>>> import numpy as np
>>> import numpy.linalg as la
>>> np.set_printoptions(precision=1, suppress=True, linewidth=200, legacy="1.25")
>>> def rnd(a):
...     return np.round(a, 1) + 0
... 
>>> F = np.loadtxt("m.csv", delimiter=",")
>>> rnd(F)
array([[ 1. , -0.1,  0. ,  0. , -0.1],
       [-0.1,  0.6,  0.2,  0.2, -0.4],
       [ 0. ,  0.2,  0.9, -0.1,  0.2],
       [ 0. ,  0.2, -0.1,  0.9,  0.2],
       [-0.1, -0.4,  0.2,  0.2,  0.5]])
>>> evals, vecs = la.eigh(F)
>>> x0 = np.array([0, 0, 0, 5, 7])
>>> rnd(vecs * np.abs(evals) @ vecs.T)
array([[ 1. , -0.1,  0. ,  0. , -0.1],
       [-0.1,  0.6,  0.2,  0.2, -0.4],
       [ 0. ,  0.2,  0.9, -0.1,  0.2],
       [ 0. ,  0.2, -0.1,  0.9,  0.2],
       [-0.1, -0.4,  0.2,  0.2,  0.5]])
>>> rnd(np.abs(F).sum(axis=1).max()), rnd(np.abs(evals).max())
(1.5, 1.0)
>>> rnd(vecs * np.maximum(evals, 0) @ vecs.T)
array([[ 1. , -0.1,  0. ,  0. , -0.1],
       [-0.1,  0.6,  0.2,  0.2, -0.4],
       [ 0. ,  0.2,  0.9, -0.1,  0.2],
       [ 0. ,  0.2, -0.1,  0.9,  0.2],
       [-0.1, -0.4,  0.2,  0.2,  0.5]])
>>> rnd(la.eigvalsh(F[1:, 1:]))
array([0., 1., 1., 1.])
>>> U, sig, Vh = la.svd(F)
>>> rnd(sig)
array([1., 1., 1., 1., 0.])
>>> np.argmax(sig[:-1] / (sig[1:] + 1e-6)) + 1
4
>>> M2 = U[:, :4] @ np.diag(sig[:4]) @ Vh[:4]
>>> la.matrix_rank(M2)
4
>>> rnd(la.norm(F - M2) / la.norm(F))
0.0
>>> rnd((F + F.T) / 2)
array([[ 1. , -0.1,  0. ,  0. , -0.1],
       [-0.1,  0.6,  0.2,  0.2, -0.4],
       [ 0. ,  0.2,  0.9, -0.1,  0.2],
       [ 0. ,  0.2, -0.1,  0.9,  0.2],
       [-0.1, -0.4,  0.2,  0.2,  0.5]])
>>> rnd(F @ F)
array([[ 1. , -0.1,  0. ,  0. , -0.1],
       [-0.1,  0.6,  0.2,  0.2, -0.4],
       [ 0. ,  0.2,  0.9, -0.1,  0.2],
       [ 0. ,  0.2, -0.1,  0.9,  0.2],
       [-0.1, -0.4,  0.2,  0.2,  0.5]])
>>> rnd(la.det(F))
0.0
>>> np.allclose(F @ F.T, F.T @ F)
True
>>> rnd(np.poly(F))
array([ 1., -4.,  6., -4.,  1.,  0.])
>>> rnd(la.det(F[::-1]))
0.0
>>> rnd(la.det(F.T))
0.0
>>> U, sig, Vh = la.svd(F)
>>> vecs = Vh[:(sig > 1e-8).sum()]
>>> rng = np.random.default_rng(249)
>>> x0 = F[2] + -2 * F[3] + rng.integers(2) * np.eye(5)[0]
>>> rnd(x0)
array([ 1. , -0.2,  1.1, -1.9, -0.2])
>>> rnd(la.norm(x0 - vecs.T @ vecs @ x0))
0.2
>>> la.matrix_rank(np.vstack([F, x0]))
5
>>> E = np.loadtxt("w.csv", delimiter=",")
>>> E
array([[  7.,   7.,   4.,   0.,   3.,   7.,   3.,   0.,   1.],
       [  8.,  11.,   6.,   1.,  11.,  13.,  10.,   1.,   2.],
       [  8.,  13.,  10.,   3.,  19.,  22.,  10.,   4.,   9.],
       [ 12.,  14.,  12.,   3.,  24.,  27.,  10.,   8.,  15.],
       [ 21.,  20.,  15.,   9.,  31.,  35.,  12.,  11.,  21.],
       [ 21.,  27.,  21.,  11.,  35.,  38.,  13.,  11.,  30.],
       [ 23.,  29.,  26.,  16.,  40.,  46.,  19.,  14.,  31.],
       [ 24.,  33.,  31.,  18.,  46.,  53.,  28.,  23.,  35.],
       [ 24.,  37.,  35.,  20.,  52.,  53.,  37.,  26.,  38.],
       [ 31.,  46.,  39.,  21.,  56.,  62.,  46.,  26.,  41.],
       [ 31.,  55.,  48.,  29.,  57.,  70.,  52.,  26.,  46.],
       [ 36.,  57.,  50.,  29.,  60.,  78.,  57.,  32.,  48.],
       [ 39.,  59.,  53.,  38.,  63.,  82.,  63.,  32.,  48.],
       [ 48.,  68.,  62.,  38.,  72.,  91.,  70.,  39.,  54.],
       [ 49.,  69.,  67.,  47.,  80., 100.,  79.,  41.,  60.],
       [ 55.,  78.,  75.,  47.,  87., 103.,  83.,  42.,  61.]])
>>> la.cond(E) > 100
True
>>> rnd(np.abs(la.svd(E)[2][-1]))
array([0.2, 0.5, 0.4, 0.4, 0.2, 0.1, 0.3, 0.4, 0.4])
>>> M2 = E + rng.integers(-2, 3, (16, 1)) @ rng.integers(-2, 3, (1, 9))
>>> M2
array([[  3.,   9.,   6.,   4.,   3.,   9.,   3.,  -4.,  -1.],
       [  4.,  13.,   8.,   5.,  11.,  15.,  10.,  -3.,   0.],
       [  4.,  15.,  12.,   7.,  19.,  24.,  10.,   0.,   7.],
       [  8.,  16.,  14.,   7.,  24.,  29.,  10.,   4.,  13.],
       [ 17.,  22.,  17.,  13.,  31.,  37.,  12.,   7.,  19.],
       [ 19.,  28.,  22.,  13.,  35.,  39.,  13.,   9.,  29.],
       [ 27.,  27.,  24.,  12.,  40.,  44.,  19.,  18.,  33.],
       [ 28.,  31.,  29.,  14.,  46.,  51.,  28.,  27.,  37.],
       [ 20.,  39.,  37.,  24.,  52.,  55.,  37.,  22.,  36.],
       [ 35.,  44.,  37.,  17.,  56.,  60.,  46.,  30.,  43.],
       [ 27.,  57.,  50.,  33.,  57.,  72.,  52.,  22.,  44.],
       [ 40.,  55.,  48.,  25.,  60.,  76.,  57.,  36.,  50.],
       [ 43.,  57.,  51.,  34.,  63.,  80.,  63.,  36.,  50.],
       [ 48.,  68.,  62.,  38.,  72.,  91.,  70.,  39.,  54.],
       [ 51.,  68.,  66.,  45.,  80.,  99.,  79.,  43.,  61.],
       [ 53.,  79.,  76.,  49.,  87., 104.,  83.,  40.,  60.]])
>>> M2 - E
array([[-4.,  2.,  2.,  4.,  0.,  2.,  0., -4., -2.],
       [-4.,  2.,  2.,  4.,  0.,  2.,  0., -4., -2.],
       [-4.,  2.,  2.,  4.,  0.,  2.,  0., -4., -2.],
       [-4.,  2.,  2.,  4.,  0.,  2.,  0., -4., -2.],
       [-4.,  2.,  2.,  4.,  0.,  2.,  0., -4., -2.],
       [-2.,  1.,  1.,  2.,  0.,  1.,  0., -2., -1.],
       [ 4., -2., -2., -4.,  0., -2.,  0.,  4.,  2.],
       [ 4., -2., -2., -4.,  0., -2.,  0.,  4.,  2.],
       [-4.,  2.,  2.,  4.,  0.,  2.,  0., -4., -2.],
       [ 4., -2., -2., -4.,  0., -2.,  0.,  4.,  2.],
       [-4.,  2.,  2.,  4.,  0.,  2.,  0., -4., -2.],
       [ 4., -2., -2., -4.,  0., -2.,  0.,  4.,  2.],
       [ 4., -2., -2., -4.,  0., -2.,  0.,  4.,  2.],
       [ 0.,  0.,  0.,  0.,  0.,  0.,  0.,  0.,  0.],
       [ 2., -1., -1., -2.,  0., -1.,  0.,  2.,  1.],
       [-2.,  1.,  1.,  2.,  0.,  1.,  0., -2., -1.]])
>>> np.abs(M2 - E).sum(axis=1)
array([20., 20., 20., 20., 20., 10., 20., 20., 20., 20., 20., 20., 20.,  0., 10., 10.])
>>> rnd(la.svd(M2 - E, compute_uv=False))
array([28.6,  0. ,  0. ,  0. ,  0. ,  0. ,  0. ,  0. ,  0. ])
>>> ang = np.radians(120)
>>> r_ = np.eye(9)
>>> r_[6, 6] = r_[8, 8] = np.cos(ang)
>>> r_[6, 8], r_[8, 6] = -np.sin(ang), np.sin(ang)
>>> rnd(r_)
array([[ 1. ,  0. ,  0. ,  0. ,  0. ,  0. ,  0. ,  0. ,  0. ],
       [ 0. ,  1. ,  0. ,  0. ,  0. ,  0. ,  0. ,  0. ,  0. ],
       [ 0. ,  0. ,  1. ,  0. ,  0. ,  0. ,  0. ,  0. ,  0. ],
       [ 0. ,  0. ,  0. ,  1. ,  0. ,  0. ,  0. ,  0. ,  0. ],
       [ 0. ,  0. ,  0. ,  0. ,  1. ,  0. ,  0. ,  0. ,  0. ],
       [ 0. ,  0. ,  0. ,  0. ,  0. ,  1. ,  0. ,  0. ,  0. ],
       [ 0. ,  0. ,  0. ,  0. ,  0. ,  0. , -0.5,  0. , -0.9],
       [ 0. ,  0. ,  0. ,  0. ,  0. ,  0. ,  0. ,  1. ,  0. ],
       [ 0. ,  0. ,  0. ,  0. ,  0. ,  0. ,  0.9,  0. , -0.5]])
>>> M2 = E @ r_.T
>>> rnd(la.det(r_)), np.trace(r_)
(1.0, 6.0)
>>> M2 = np.c_[E[:, :6] @ np.array([[2, 0, 1, 3, 3, 2],
...     [0, 3, 0, 1, 3, 3],
...     [1, 1, 3, 1, 3, 2],
...     [0, 2, 0, 2, 3, 0],
...     [0, 0, 3, 3, 2, 0],
...     [3, 3, 3, 2, 1, 2]]), np.array([5, 2, 5, 5, 3, 2, 5, 3, 4, 0, 0, 5, 2, 0, 2, 2])]
>>> M2
array([[  39.,   46.,   49.,   55.,   67.,   57.,    5.],
       [  61.,   80.,   98.,  102.,  113.,   87.,    2.],
       [  92.,  121.,  161.,  154.,  162.,  119.,    5.],
       [ 117.,  141.,  201.,  194.,  198.,  144.,    5.],
       [ 162.,  198.,  264.,  279.,  292.,  202.,    3.],
       [ 177.,  238.,  303.,  314.,  348.,  241.,    2.],
       [ 210.,  283.,  359.,  368.,  408.,  277.,    5.],
       [ 238.,  325.,  414.,  416.,  463.,  315.,    3.],
       [ 242.,  345.,  444.,  446.,  505.,  335.,    4.],
       [ 287.,  405.,  502.,  512.,  585.,  402.,    0.],
       [ 320.,  481.,  556.,  565.,  673.,  463.,    0.],
       [ 356.,  513.,  600.,  609.,  714.,  499.,    5.],
       [ 377.,  552.,  633.,  658.,  775.,  525.,    2.],
       [ 431.,  615.,  723.,  748.,  883.,  606.,    0.],
       [ 465.,  668.,  790.,  817.,  956.,  639.,    2.],
       [ 494.,  712.,  850.,  879., 1042.,  700.,    2.]])
>>> la.matrix_rank(np.c_[E, M2])
10
>>> rnd(la.lstsq(E, M2[:, 0])[0])
array([2., 0., 1., 0., 0., 3., 0., 0., 0.])
>>> rnd(la.norm(M2 - E @ la.lstsq(E, M2)[0], axis=0))
array([0. , 0. , 0. , 0. , 0. , 0. , 5.9])
>>> la.matrix_rank(M2)
7
>>> rnd(la.norm(la.qr(E)[0].T @ M2, axis=0) ** 2 / ((M2 ** 2).sum(axis=0) + 1e-12))
array([1. , 1. , 1. , 1. , 1. , 1. , 0.8])
>>> idx = M2[:, 5] > np.median(M2[:, 5])
>>> f = M2[idx].mean(axis=0) - M2[~idx].mean(axis=0)
>>> ((M2 - M2.mean(axis=0)) @ f > 0).astype(int)
array([0, 0, 0, 0, 0, 0, 0, 0, 0, 1, 1, 1, 1, 1, 1, 1])
>>> rnd(f)
array([234.5, 357.4, 406.1, 419. , 510.2, 340.9,  -1.9])
>>> idx.astype(int)
array([0, 0, 0, 0, 0, 0, 0, 0, 1, 1, 1, 1, 1, 1, 1, 1])
>>> rnd((((M2 - M2.mean(axis=0)) @ f > 0) == idx).mean())
0.9
>>> np.argsort(-np.abs(f).round(6), kind="stable")
array([4, 3, 2, 1, 5, 0, 6])
>>> J = np.load("arr.npy")
>>> J
array([[  0,   2,   6, -18,  -8,  -8,   0, -10,  10, -12,   0,   8,  18],
       [  3,   8, -18,  21,  10,   1,  15, -22,  13, -21,   0,  11, -18],
       [  1,   0, -14,  31,  14,  11,   5,   6,  -9,   9,   0,  -7, -30],
       [  3,  12,  -6, -15,  -6, -15,  15, -42,  33, -45,   0,  27,  18],
       [  0,  -1,  -3,   9,   4,   4,   0,   5,  -5,   6,   0,  -4,  -9],
       [ -2,  -4,  16, -26, -12,  -6, -10,   8,  -2,   6,   0,  -2,  24],
       [  3,   6, -24,  39,  18,   9,  15, -12,   3,  -9,   0,   3, -36],
       [ -1,  -6,  -4,  23,  10,  13,  -5,  24, -21,  27,   0, -17, -24],
       [  0,   0,   0,   0,   0,   0,   0,   0,   0,   0,   0,   0,   0],
       [  1,   6,   4, -23, -10, -13,   5, -24,  21, -27,   0,  17,  24],
       [  2,   3, -19,  35,  16,  10,  10,  -3,  -3,   0,   0,  -2, -33],
       [ -3,  -8,  18, -21, -10,  -1, -15,  22, -13,  21,   0, -11,  18]])
>>> U, sig, Vh = la.svd(J)
>>> rnd(sig)
array([137.5, 117.8,   0. ,   0. ,   0. ,   0. ,   0. ,   0. ,   0. ,   0. ,   0. ,   0. ])
>>> np.argmax(sig[:-1] / (sig[1:] + 1e-6)) + 1
2
>>> M2 = U[:, :2] @ np.diag(sig[:2]) @ Vh[:2]
>>> rnd(la.norm(J - M2, 2)), rnd(sig[2])
(0.0, 0.0)
>>> la.matrix_rank(M2)
2
>>> rnd(la.norm(J - M2) / la.norm(J))
0.0
